% python3 -q
>>> import numpy as np
>>> np.set_printoptions(precision=2, suppress=True, linewidth=200)
>>> feats = np.load("data.npy")
>>> print(feats)
[[0.5  0.17 0.   0.33]
 [0.33 0.33 0.17 0.17]
 [0.17 0.33 0.33 0.17]
 [0.12 0.25 0.25 0.38]]
>>> th = np.radians(36)
>>> r_ = np.eye(4)
>>> r_[2, 2] = r_[0, 0] = np.cos(th)
>>> r_[2, 0], r_[0, 2] = -np.sin(th), np.sin(th)
>>> print(r_)
[[ 0.81  0.    0.59  0.  ]
 [ 0.    1.    0.    0.  ]
 [-0.59  0.    0.81  0.  ]
 [ 0.    0.    0.    1.  ]]
>>> B = feats @ r_.T
>>> print(B)
[[ 0.4   0.17 -0.29  0.33]
 [ 0.37  0.33 -0.06  0.17]
 [ 0.33  0.33  0.17  0.17]
 [ 0.24  0.25  0.13  0.38]]
>>> print(np.allclose(feats @ feats.T, B @ B.T))
True
>>> vec = np.array([-1, 2, 2, -3])
>>> a = np.maximum(B @ vec, 0)
>>> print(np.flatnonzero(a > 1e-9))
[2]
>>> print(B.T @ a)
[0.05 0.05 0.03 0.03]
>>> print(np.maximum(B @ (3 * vec), 0))
[0.   0.   0.46 0.  ]
>>> print(np.tanh(B @ vec))
[-0.93 -0.32  0.15 -0.55]
>>> O, V = np.linalg.qr(feats[:, :2])[0], np.linalg.qr(feats[:, 2:])[0]
>>> s = np.linalg.svd(O.T @ V, compute_uv=False)
>>> print(np.degrees(np.arccos(s.clip(0, 1))))
[ 8.88 35.54]
>>> print(s)
[0.99 0.81]
>>> def softmax(z):
...     e = np.exp(z - z.max(axis=-1, keepdims=True))
...     return e / e.sum(axis=-1, keepdims=True)
... 
>>> print(softmax(feats).sum(axis=1))
[1. 1. 1. 1.]
>>> S = feats @ feats.T / np.sqrt(4)
>>> print(softmax(S).round(6).argmax(axis=1))
[0 0 2 3]
>>> mat = np.loadtxt("out13.csv", delimiter=",")
>>> print(mat)
[[0. 1. 1.]
 [1. 0. 1.]
 [1. 1. 0.]]
>>> print(np.sort(np.abs(np.fft.fft(mat[0]))), np.sort(np.linalg.svd(mat, compute_uv=False)))
[1. 1. 2.] [1. 1. 2.]
>>> print(np.fft.fft(mat[0]))
[ 2.+0.j -1.+0.j -1.+0.j]
>>> print(mat @ np.ones(3))
[2. 2. 2.]
>>> print(mat @ (-1.0) ** np.arange(3))
[0. 2. 0.]
>>> f = np.array([1, 2, 2])
>>> B = mat + np.outer(f, np.eye(3)[0])
>>> print(np.linalg.matrix_rank(B - mat))
1
>>> B = mat / np.sqrt((mat ** 2).mean(axis=1, keepdims=True))
>>> print(np.linalg.norm(B, axis=1))
[1.73 1.73 1.73]
>>> print(np.linalg.matrix_rank(mat - mat.mean(axis=1, keepdims=True)))
2
>>> print(mat - mat.mean(axis=1, keepdims=True))
[[-0.67  0.33  0.33]
 [ 0.33 -0.67  0.33]
 [ 0.33  0.33 -0.67]]
>>> s = 10 * 0.9 ** np.arange(3)
>>> O, _ = np.linalg.qr(np.array([[0.3, -0.3, -0.5], [2.0, 0.7, -0.8], [1.6, -0.4, 0.6]]))
>>> rng = np.random.default_rng(974056)
>>> E = rng.normal(size=(19, 3)) * s @ O
>>> print(E)
[[  3.16  -1.01  21.65]
 [-18.82 -11.12 -31.07]
 [-20.91  -4.     7.17]
 [ -4.4  -20.8   11.97]
 [  1.88   6.09  -2.93]
 [-12.81  16.49 -10.83]
 [ -5.73   6.74   4.6 ]
 [  6.82  -6.77  10.23]
 [  6.02  15.83  -2.06]
 [ -0.18  -3.78  -0.8 ]
 [  8.44   2.24  -1.72]
 [ -5.32   5.88  -0.56]
 [  8.13   5.85  -4.  ]
 [  7.17  -9.96   8.87]
 [  7.93  -8.23   6.3 ]
 [  5.62   2.23  -8.25]
 [  2.05   8.7    0.67]
 [  2.65  -5.78  12.07]
 [ -8.99   2.49  10.26]]
>>> vec = np.array([2, 1, 4])
>>> target = E @ vec
>>> print(np.linalg.lstsq(E, target)[0])
[2. 1. 4.]
>>> print(np.linalg.solve(E.T @ E, E.T @ target))
[2. 1. 4.]
>>> print(np.round(np.linalg.pinv(E) @ E, 2) + 0)
[[1. 0. 0.]
 [0. 1. 0.]
 [0. 0. 1.]]
>>> target = target + 0.1 * rng.normal(size=19)
>>> print(target)
[  91.84 -173.08  -17.02   18.33   -1.95  -52.47   13.44   47.89   19.48   -7.32   12.43   -7.11    5.97   39.75   32.78  -19.52   15.44   47.69   25.53]
>>> b, *_ = np.linalg.lstsq(E, target)
>>> print(np.round(E.T @ (target - E @ b), 2) + 0)
[0. 0. 0.]
>>> print(b)
[2. 1. 4.]
>>> print([round(float(np.linalg.norm(np.linalg.solve(E.T @ E + lam * np.eye(3), E.T @ target))), 2) for lam in (0, 1, 10, 100)])
[4.58, 4.58, 4.56, 4.39]
>>> print(b.round())
[2. 1. 4.]
>>> W0 = np.load("run19.npy")
>>> print(W0)
[[-0.21  0.04  2.45 -0.53 -0.49]
 [ 2.66 -0.59 -2.72 -0.79 -2.17]
 [ 1.47 -1.48  0.87  0.43  3.92]
 [-2.18  2.26  3.95 -1.67 -0.59]
 [-1.49  0.9   0.5   0.   -0.97]]
>>> f, v = W0[3], W0[4]
>>> print(round(float(f @ v), 2))
7.83
>>> print(np.round(f @ f, 2))
28.6
>>> pr = (f @ v) / (f @ f) * f
>>> print(pr)
[-0.6   0.62  1.08 -0.46 -0.16]
>>> print(v - pr)
[-0.89  0.28 -0.58  0.46 -0.81]
>>> print(np.linalg.matrix_rank(np.outer(f, v)))
1
>>> print(round((v - pr) @ f, 2))
-0.0
